>>> import numpy as np
>>> from numpy import linalg as LA
>>> np.set_printoptions(precision=2, suppress=True, linewidth=200, sign=" ")
>>> tidy = lambda a: np.round(a, 2) + 0
>>> E = np.load("mat.npy")
>>> E
array([[  2,   5,   4,   7],
       [  5,  -4,   3,  -4],
       [  4,   3,   0,   0],
       [  7,  -4,   0, -10]])
>>> vals, vecs = LA.eig(E)
>>> tidy(np.sort(LA.eigvals(E @ E)))
array([   0.26,   17.05,   75.32,  257.38])
>>> tidy(np.sort(LA.eigvals(LA.inv(E))))
array([-1.98, -0.24, -0.06,  0.12])
>>> tidy(vals)
array([-16.04,   8.68,  -0.51,  -4.13])
>>> tidy(E @ vecs[:, 0] - vals[0] * vecs[:, 0])
array([ 0.,  0.,  0.,  0.])
>>> cov = E.T @ E
>>> np.trace(cov), (E ** 2).sum()
(np.int64(350), np.int64(350))
>>> np.allclose(cov, cov.T)
True
>>> X = np.load("case11.npy")
>>> X
array([[ 0,  0,  0,  0,  0,  0,  5,  0,  0,  0],
       [ 0,  0,  0, -1,  0,  0,  0,  0,  0,  0],
       [ 0,  0, -3,  0,  0,  0,  0,  0,  0,  0],
       [ 0,  3,  0,  0,  0,  0,  0,  0,  0,  0],
       [-3,  0,  0,  0,  0,  0,  0,  0,  0,  0],
       [ 0,  0,  0,  0,  0,  0,  0,  2,  0,  0],
       [ 0,  0,  0,  0,  4,  0,  0,  0,  0,  0],
       [ 0,  0,  0,  0,  0, -3,  0,  0,  0,  0],
       [ 0,  0,  0,  0,  0,  0,  0,  0,  1,  0],
       [ 0,  0,  0,  0,  0,  0,  0,  0,  0,  2]])
>>> tidy(np.sort(LA.eigvals(X).real))
array([-3.91, -3.  ,  0.  ,  0.  ,  0.  ,  0.  ,  1.  ,  1.96,  1.96,  2.  ])
>>> rng = np.random.default_rng(532)
>>> idx = rng.permutation(10)
>>> idx
array([ 2,  8,  3,  7,  4,  1,  0,  6,  9,  5])
>>> out = X[idx][:, idx]
>>> np.trace(out)
np.int64(0)
>>> np.diag(out)
array([-3,  1,  0,  0,  0,  0,  0,  0,  2,  0])
>>> out
array([[-3,  0,  0,  0,  0,  0,  0,  0,  0,  0],
       [ 0,  1,  0,  0,  0,  0,  0,  0,  0,  0],
       [ 0,  0,  0,  0,  0,  3,  0,  0,  0,  0],
       [ 0,  0,  0,  0,  0,  0,  0,  0,  0, -3],
       [ 0,  0,  0,  0,  0,  0, -3,  0,  0,  0],
       [ 0,  0, -1,  0,  0,  0,  0,  0,  0,  0],
       [ 0,  0,  0,  0,  0,  0,  0,  5,  0,  0],
       [ 0,  0,  0,  0,  4,  0,  0,  0,  0,  0],
       [ 0,  0,  0,  0,  0,  0,  0,  0,  2,  0],
       [ 0,  0,  0,  2,  0,  0,  0,  0,  0,  0]])
>>> theta = np.radians(120)
>>> r_ = np.eye(10)
>>> r_[8, 8] = r_[6, 6] = np.cos(theta)
>>> r_[8, 6], r_[6, 8] = -np.sin(theta), np.sin(theta)
>>> tidy(r_)
array([[ 1.  ,  0.  ,  0.  ,  0.  ,  0.  ,  0.  ,  0.  ,  0.  ,  0.  ,  0.  ],
       [ 0.  ,  1.  ,  0.  ,  0.  ,  0.  ,  0.  ,  0.  ,  0.  ,  0.  ,  0.  ],
       [ 0.  ,  0.  ,  1.  ,  0.  ,  0.  ,  0.  ,  0.  ,  0.  ,  0.  ,  0.  ],
       [ 0.  ,  0.  ,  0.  ,  1.  ,  0.  ,  0.  ,  0.  ,  0.  ,  0.  ,  0.  ],
       [ 0.  ,  0.  ,  0.  ,  0.  ,  1.  ,  0.  ,  0.  ,  0.  ,  0.  ,  0.  ],
       [ 0.  ,  0.  ,  0.  ,  0.  ,  0.  ,  1.  ,  0.  ,  0.  ,  0.  ,  0.  ],
       [ 0.  ,  0.  ,  0.  ,  0.  ,  0.  ,  0.  , -0.5 ,  0.  ,  0.87,  0.  ],
       [ 0.  ,  0.  ,  0.  ,  0.  ,  0.  ,  0.  ,  0.  ,  1.  ,  0.  ,  0.  ],
       [ 0.  ,  0.  ,  0.  ,  0.  ,  0.  ,  0.  , -0.87,  0.  , -0.5 ,  0.  ],
       [ 0.  ,  0.  ,  0.  ,  0.  ,  0.  ,  0.  ,  0.  ,  0.  ,  0.  ,  1.  ]])
>>> out = X @ r_.T
>>> tidy(np.abs(out - X).max(axis=0))
array([ 0.  ,  0.  ,  0.  ,  0.  ,  0.  ,  0.  ,  7.5 ,  0.  ,  4.33,  0.  ])
>>> np.allclose(X @ X.T, out @ out.T)
True
>>> tidy(out)
array([[ 0.  ,  0.  ,  0.  ,  0.  ,  0.  ,  0.  , -2.5 ,  0.  , -4.33,  0.  ],
       [ 0.  ,  0.  ,  0.  , -1.  ,  0.  ,  0.  ,  0.  ,  0.  ,  0.  ,  0.  ],
       [ 0.  ,  0.  , -3.  ,  0.  ,  0.  ,  0.  ,  0.  ,  0.  ,  0.  ,  0.  ],
       [ 0.  ,  3.  ,  0.  ,  0.  ,  0.  ,  0.  ,  0.  ,  0.  ,  0.  ,  0.  ],
       [-3.  ,  0.  ,  0.  ,  0.  ,  0.  ,  0.  ,  0.  ,  0.  ,  0.  ,  0.  ],
       [ 0.  ,  0.  ,  0.  ,  0.  ,  0.  ,  0.  ,  0.  ,  2.  ,  0.  ,  0.  ],
       [ 0.  ,  0.  ,  0.  ,  0.  ,  4.  ,  0.  ,  0.  ,  0.  ,  0.  ,  0.  ],
       [ 0.  ,  0.  ,  0.  ,  0.  ,  0.  , -3.  ,  0.  ,  0.  ,  0.  ,  0.  ],
       [ 0.  ,  0.  ,  0.  ,  0.  ,  0.  ,  0.  ,  0.87,  0.  , -0.5 ,  0.  ],
       [ 0.  ,  0.  ,  0.  ,  0.  ,  0.  ,  0.  ,  0.  ,  0.  ,  0.  ,  2.  ]])
>>> np.allclose(LA.norm(X, axis=1), LA.norm(out, axis=1))
True
>>> (LA.matrix_power((out != 0) + (out.T != 0) + np.eye(10), 10) > 0).astype(int)
array([[ 1,  0,  0,  0,  1,  0,  1,  0,  1,  0],
       [ 0,  1,  0,  1,  0,  0,  0,  0,  0,  0],
       [ 0,  0,  1,  0,  0,  0,  0,  0,  0,  0],
       [ 0,  1,  0,  1,  0,  0,  0,  0,  0,  0],
       [ 1,  0,  0,  0,  1,  0,  1,  0,  1,  0],
       [ 0,  0,  0,  0,  0,  1,  0,  1,  0,  0],
       [ 1,  0,  0,  0,  1,  0,  1,  0,  1,  0],
       [ 0,  0,  0,  0,  0,  1,  0,  1,  0,  0],
       [ 1,  0,  0,  0,  1,  0,  1,  0,  1,  0],
       [ 0,  0,  0,  0,  0,  0,  0,  0,  0,  1]])
>>> tidy(LA.det(out))
np.float64(6480.0)
>>> np.flatnonzero(LA.matrix_power((out != 0) + (out.T != 0) + np.eye(10), 10)[9])
array([ 9])
>>> tidy(np.sort(LA.eigvals(out).real))
array([-3.  , -1.77, -1.1 , -1.1 ,  0.  ,  0.  ,  0.  ,  0.  ,  2.  ,  3.46])
>>> feats = np.load("x.npy")
>>> feats
array([[ -2.41,  -0.59,  -3.26, -11.  ,   0.43,  -0.21,   5.16,  -0.4 ,  -1.19,   4.38,  -3.01,   3.02,  -0.21],
       [ -9.38,   1.  ,   1.17,  -2.96,   6.76,   5.2 ,   6.78,  -6.8 ,  -5.  ,   6.98,  -2.01,  11.2 ,  -4.96],
       [ -0.17,  -2.89,  -4.62, -11.49,   0.64,  -2.55,   4.85,   0.41,  -1.77,   1.45,  -3.93,   1.91,  -0.3 ],
       [  5.82, -18.73, -10.77, -11.5 ,   0.41,  -9.69,   7.03,   3.59,  -5.39,  -6.37,  -7.92,  -1.69,   0.09],
       [ 11.68,  -3.19,  -0.84,   8.8 ,  -2.29,  -7.81,  -9.25,   4.91,   2.01, -14.66,   1.41,  -9.8 ,   1.68],
       [  0.2 ,   8.03,   2.52,   0.08,  -1.81,   1.59,  -3.31,   0.48,   3.29,   1.29,   2.4 ,  -1.59,   1.19],
       [ 13.42,  17.7 ,   1.99,  -2.11, -10.11,  -5.58, -15.2 ,   8.91,  12.09,  -8.59,   5.59, -15.79,   7.2 ],
       [ -9.92,  -1.71,   0.6 ,  -3.88,   0.29,   7.11,   8.38,  -3.11,  -1.61,  13.29,  -0.71,   6.73,  -0.19],
       [-10.27,   1.41,   3.19,   1.59,   4.02,   7.72,   5.82,  -5.8 ,  -2.92,   9.93,   0.31,   9.09,  -3.01],
       [ -6.89, -23.07,  -2.85,   8.49,   4.7 ,   2.32,  10.98,  -3.71,  -9.22,   3.69,  -3.89,   7.11,  -3.23],
       [ -2.21,   2.31,   1.41,   0.52,  -0.18,   2.31,   0.41,  -0.8 ,   0.57,   3.01,   0.85,   1.06,   0.11],
       [  0.79,  -2.22,  -3.08,  -7.12,  -1.14,  -1.9 ,   2.52,   1.44,  -0.19,   0.88,  -2.1 ,  -0.49,   0.87],
       [ -4.79, -11.98,  -5.71, -10.75,  -3.91,   1.5 ,  11.09,   1.99,  -1.6 ,  11.09,  -3.91,   1.3 ,   3.09],
       [ -1.7 ,  -1.28,  -2.89, -10.19,  -6.7 ,   1.48,   4.72,   3.8 ,   3.33,   9.37,  -0.71,  -2.93,   5.01],
       [  8.47,  12.5 ,   2.89,   3.98,   1.79,  -5.  , -11.69,   0.71,   2.98, -13.21,   2.59,  -4.4 ,  -1.49],
       [ 11.72, -15.58,  -5.35,   5.91,  -5.29,  -9.18,  -3.47,   7.63,   0.51, -11.81,  -1.16, -11.63,   4.13]])
>>> left, sv, Vh = LA.svd(feats)
>>> tidy(sv)
array([ 68.8 ,  48.35,  34.93,  20.33,   0.12,   0.12,   0.09,   0.08,   0.07,   0.06,   0.05,   0.03,   0.02])
>>> out = left[:, :4] @ np.diag(sv[:4]) @ Vh[:4]
>>> LA.matrix_rank(feats, rtol=0.05)
np.int64(4)
